$ python3 -q
>>> import numpy as np
>>> np.set_printoptions(suppress=True, linewidth=140)
>>> rnd = lambda a: np.round(a, 1) + 0
>>> f = np.array([1, 0, 1])
>>> g = np.array([0, 1, 1])
>>> m1 = np.outer(f, g)
>>> m1
array([[0, 1, 1],
       [0, 0, 0],
       [0, 1, 1]])
>>> rank = np.linalg.matrix_rank(m1)
>>> rank
np.int64(1)
>>> null = np.linalg.svd(m1)[2][rank:].T
>>> rnd(null @ null.T)
array([[ 1. ,  0. ,  0. ],
       [ 0. ,  0.5, -0.5],
       [ 0. , -0.5,  0.5]])
>>> np.allclose(m1 @ null, 0)
True
>>> null.shape
(3, 2)
>>> [int(np.linalg.matrix_rank(np.delete(m1, i, axis=0))) for i in range(3)]
[1, 1, 1]
>>> np.linalg.matrix_rank(m1.T @ m1), np.linalg.matrix_rank(m1 @ m1.T)
(np.int64(1), np.int64(1))
>>> rnd(m1 @ np.linalg.pinv(m1) @ m1)
array([[0., 1., 1.],
       [0., 0., 0.],
       [0., 1., 1.]])
>>> np.linalg.lstsq(m1[:-1].T, m1[-1])[2]
np.int32(1)
>>> np.abs(np.diag(np.linalg.qr(m1)[1])) > 1e-9
array([False,  True, False])
>>> np.unique(m1.round(6), axis=0).shape
(2, 3)
>>> np.linalg.cond(m1) > 100
np.True_
>>> [round(float(x), 1) for x in np.linalg.svd(m1, compute_uv=False)[:3]]
[2.0, 0.0, 0.0]
>>> np.argsort(-np.linalg.norm(m1, axis=0).round(6), kind="stable")[:3]
array([1, 2, 0])
>>> np.linalg.matrix_rank(m1, rtol=0.1)
np.int64(1)
>>> W1 = np.array([[7, 6, 0, 2, 9], [6, 2, 5, 6, 8], [7, 2, 1, 9, 6]])
>>> coef = np.array([9, 1, 4, 1, 1])
>>> hid = np.maximum(m1 @ W1 + coef, 0)
>>> (hid > 0).astype(int)
array([[1, 1, 1, 1, 1],
       [1, 1, 1, 1, 1],
       [1, 1, 1, 1, 1]])
>>> np.linalg.matrix_rank(hid)
np.int64(2)
>>> basis = np.array([[2, -2, 3], [0, 1, -1], [1, 1, 2], [-2, -2, -2], [2, -3, -3]])
>>> W1 @ basis
array([[ 28, -39, -16],
       [ 21, -41, -10],
       [  9, -47, -15]])
>>> hid @ basis
array([[  52, -106,    4],
       [  22,  -18,   29],
       [  52, -106,    4]])
>>> Y = np.array([[2, 3, 0, 2], [1, 1, 1, 1], [1, 1, 0, 2], [1, 1, 0, 2]])
>>> E = np.triu(Y, 1)
>>> E
array([[0, 3, 0, 2],
       [0, 0, 1, 1],
       [0, 0, 0, 2],
       [0, 0, 0, 0]])
>>> E @ E
array([[0, 0, 3, 3],
       [0, 0, 0, 2],
       [0, 0, 0, 0],
       [0, 0, 0, 0]])
>>> np.prod(np.diag(E)), rnd(np.linalg.det(E))
(np.int64(0), np.float64(0.0))
>>> rng = np.random.default_rng(56401)
>>> labels = rng.permutation(4)
>>> labels
array([3, 1, 0, 2])
>>> Y = E[labels][:, labels]
>>> np.allclose(Y, E)
False
>>> Y
array([[0, 0, 0, 0],
       [1, 0, 0, 1],
       [2, 3, 0, 0],
       [2, 0, 0, 0]])
>>> feats = np.loadtxt("test10.csv", delimiter=",")
>>> rnd(feats)
array([[ 1.3, -0.3, -0.5,  0.4],
       [-0.3,  1.3,  0.5, -0.1],
       [-0.5,  0.5,  0.3, -0.2],
       [ 0.4, -0.1, -0.2,  0.2]])
>>> U, sig, Vt = np.linalg.svd(E)
>>> V = Vt[:(sig > 1e-8).sum()]
>>> x = E[3] + 5 * E[0] + rng.integers(2) * np.eye(4)[2]
>>> x
array([ 0., 15.,  0., 10.])
>>> np.allclose(V.T @ V @ x, x)
True
>>> np.linalg.matrix_rank(np.vstack([E, x]))
np.int64(3)
>>> rnd(V.T @ V)
array([[0., 0., 0., 0.],
       [0., 1., 0., 0.],
       [0., 0., 1., 0.],
       [0., 0., 0., 1.]])
